In [1]: import numpy as np

In [2]: import numpy.linalg as la

In [3]: np.set_printoptions(suppress=True, linewidth=140)

In [4]: rd = lambda a: np.round(a, 3) + 0

In [5]: A = np.array([[2, 0, -3, 4, 4, -1, 1, -2, -6, 3, -4, 4],
   ...:     [4, 2, -1, 6, 6, 1, 3, 0, -4, 5, -2, 6],
   ...:     [5, 3, 0, 7, 7, 2, 4, 1, -3, 6, -1, 7],
   ...:     [1, -1, -4, 3, 3, -2, 0, -3, -7, 2, -5, 3],
   ...:     [1, -1, -4, 3, 3, -2, 0, -3, -7, 2, -5, 3]])

In [6]: r = la.matrix_rank(A)

In [7]: r
Out[7]: np.int64(2)

In [8]: ns = la.svd(A)[2][r:].T

In [9]: ns.shape
Out[9]: (12, 10)

In [10]: [int(la.matrix_rank(A[:, :j + 1])) for j in range(12)]
Out[10]: [1, 2, 2, 2, 2, 2, 2, 2, 2, 2, 2, 2]

In [11]: [int(la.matrix_rank(A[:i])) for i in range(1, len(A) + 1)]
Out[11]: [1, 2, 2, 2, 2]

In [12]: [int(la.matrix_rank(np.delete(A, i, axis=0))) for i in range(5)]
Out[12]: [2, 2, 2, 2, 2]

In [13]: la.matrix_rank(A.T @ A), la.matrix_rank(A @ A.T)
Out[13]: (np.int64(2), np.int64(2))

In [14]: U, sigma, vt = la.svd(A)

In [15]: np.argmax(sigma[:-1] / (sigma[1:] + 1e-6)) + 1
Out[15]: np.int64(2)

In [16]: rd(sigma)
Out[16]: array([26.158, 12.156,  0.   ,  0.   ,  0.   ])

In [17]: Y = U[:, :2] @ np.diag(sigma[:2]) @ vt[:2]

In [18]: rd(la.norm(A - Y, 2)), rd(sigma[2])
Out[18]: (np.float64(0.0), np.float64(0.0))

In [19]: la.matrix_rank(Y)
Out[19]: np.int64(2)

In [20]: la.matrix_rank(A, rtol=0.05)
Out[20]: np.int64(2)

In [21]: rd(la.norm(A - Y) / la.norm(A))
Out[21]: np.float64(0.0)

In [22]: rd(np.abs(A - Y).max())
Out[22]: np.float64(0.0)

In [23]: np.diff(A, axis=0)
Out[23]: 
array([[ 2,  2,  2,  2,  2,  2,  2,  2,  2,  2,  2,  2],
       [ 1,  1,  1,  1,  1,  1,  1,  1,  1,  1,  1,  1],
       [-4, -4, -4, -4, -4, -4, -4, -4, -4, -4, -4, -4],
       [ 0,  0,  0,  0,  0,  0,  0,  0,  0,  0,  0,  0]])

In [24]: A - A[0]
Out[24]: 
array([[ 0,  0,  0,  0,  0,  0,  0,  0,  0,  0,  0,  0],
       [ 2,  2,  2,  2,  2,  2,  2,  2,  2,  2,  2,  2],
       [ 3,  3,  3,  3,  3,  3,  3,  3,  3,  3,  3,  3],
       [-1, -1, -1, -1, -1, -1, -1, -1, -1, -1, -1, -1],
       [-1, -1, -1, -1, -1, -1, -1, -1, -1, -1, -1, -1]])

In [25]: A.mean(axis=0)
Out[25]: array([ 2.6,  0.6, -2.4,  4.6,  4.6, -0.4,  1.6, -1.4, -5.4,  3.6, -3.4,  4.6])

In [26]: A.shape
Out[26]: (5, 12)

In [27]: A[:, 12]
Traceback (most recent call last):
  Cell In[27], line 1
    A[:, 12]
IndexError: index 12 is out of bounds for axis 1 with size 12


In [28]: print(A.sum(axis=1))
[  2  26  38 -10 -10]

In [29]: rd(la.svd(A, compute_uv=False))
Out[29]: array([26.158, 12.156,  0.   ,  0.   ,  0.   ])

In [30]: np.zeros(5, 12)
Traceback (most recent call last):
  Cell In[30], line 1
    np.zeros(5, 12)
TypeError: Cannot interpret '12' as a data type


In [31]: m1 = np.loadtxt("mat.csv", delimiter=",")

In [32]: m1
Out[32]: 
array([[  4.,  -4.,  -4.,  -5.,   7.,   6.,  -2.,   7.,  -5.,  -1.,   0.,   2.,   4.,  -1.,  -1.],
       [ -4.,  -4.,  -8.,   0.,  -2.,  -7.,  -4.,   2.,  -7.,   5.,   0.,   1.,   7.,  -6.,   3.],
       [ -4.,  -8.,  10.,   4.,   4.,  -4.,  -5.,   1.,   7.,   7.,   6.,   4.,   2.,   6.,   1.],
       [ -5.,   0.,   4.,   0.,   6.,   5.,  -8.,   2.,   4.,  -5.,   1.,  -6.,   1.,   5.,   2.],
       [  7.,  -2.,   4.,   6.,   2.,  10.,   4.,   3.,   1.,   9.,   9.,  -5.,   2.,   3.,  -7.],
       [  6.,  -7.,  -4.,   5.,  10.,   8.,   1.,  -2.,  -9.,   1.,   6.,   1.,  -3.,   7.,  -4.],
       [ -2.,  -4.,  -5.,  -8.,   4.,   1.,  -4.,  -2.,   3.,   2.,  -4.,  -4.,  -3.,   9.,   1.],
       [  7.,   2.,   1.,   2.,   3.,  -2.,  -2.,   4.,  -8.,  -8.,  -5.,  -7.,  -2.,  -7.,   4.],
       [ -5.,  -7.,   7.,   4.,   1.,  -9.,   3.,  -8.,   6.,  -7.,  -2.,   5.,  -6.,   7.,   1.],
       [ -1.,   5.,   7.,  -5.,   9.,   1.,   2.,  -8.,  -7.,   0.,   4.,   1.,   1.,  -2.,  -5.],
       [  0.,   0.,   6.,   1.,   9.,   6.,  -4.,  -5.,  -2.,   4.,  10.,   0.,   1.,  -1.,  -3.],
       [  2.,   1.,   4.,  -6.,  -5.,   1.,  -4.,  -7.,   5.,   1.,   0.,   4.,  -5.,   0.,  -4.],
       [  4.,   7.,   2.,   1.,   2.,  -3.,  -3.,  -2.,  -6.,   1.,   1.,  -5.,  10.,   2.,   5.],
       [ -1.,  -6.,   6.,   5.,   3.,   7.,   9.,  -7.,   7.,  -2.,  -1.,   0.,   2., -10.,   2.],
       [ -1.,   3.,   1.,   2.,  -7.,  -4.,   1.,   4.,   1.,  -5.,  -3.,  -4.,   5.,   2.,   2.]])

In [33]: gram = m1.T @ m1

In [34]: (m1 @ m1.T).shape
Out[34]: (15, 15)

In [35]: np.allclose(gram, gram.T)
Out[35]: True

In [36]: print(np.diag(gram))
[259. 338. 445. 278. 484. 488. 282. 362. 494. 346. 326. 231. 288. 448. 181.]

In [37]: print(np.trace(gram), (m1 ** 2).sum())
5250.0 5250.0

In [38]: rng = np.random.default_rng(82529)

In [39]: z = rng.permutation(15)

In [40]: z
Out[40]: array([ 8,  1, 12, 10,  3, 13,  0,  2,  7, 11,  9,  4, 14,  5,  6])

In [41]: Y = m1[z][:, z]

In [42]: print(np.diag(Y))
[  6.  -4.  10.  10.   0. -10.   4.  10.   4.   4.   0.   2.   2.   8.  -4.]

In [43]: Y = m1 / np.sqrt((m1 ** 2).mean(axis=1, keepdims=True))

In [44]: la.matrix_rank(m1 - m1.mean(axis=1, keepdims=True))
Out[44]: np.int64(14)

In [45]: la.matrix_rank(Y) == la.matrix_rank(m1)
Out[45]: np.True_

In [46]: rd(la.norm(Y, axis=1))
Out[46]: array([3.873, 3.873, 3.873, 3.873, 3.873, 3.873, 3.873, 3.873, 3.873, 3.873, 3.873, 3.873, 3.873, 3.873, 3.873])

In [47]: rd(Y[5])
Out[47]: array([ 1.052, -1.227, -0.701,  0.877,  1.753,  1.403,  0.175, -0.351, -1.578,  0.175,  1.052,  0.175, -0.526,  1.227, -0.701])
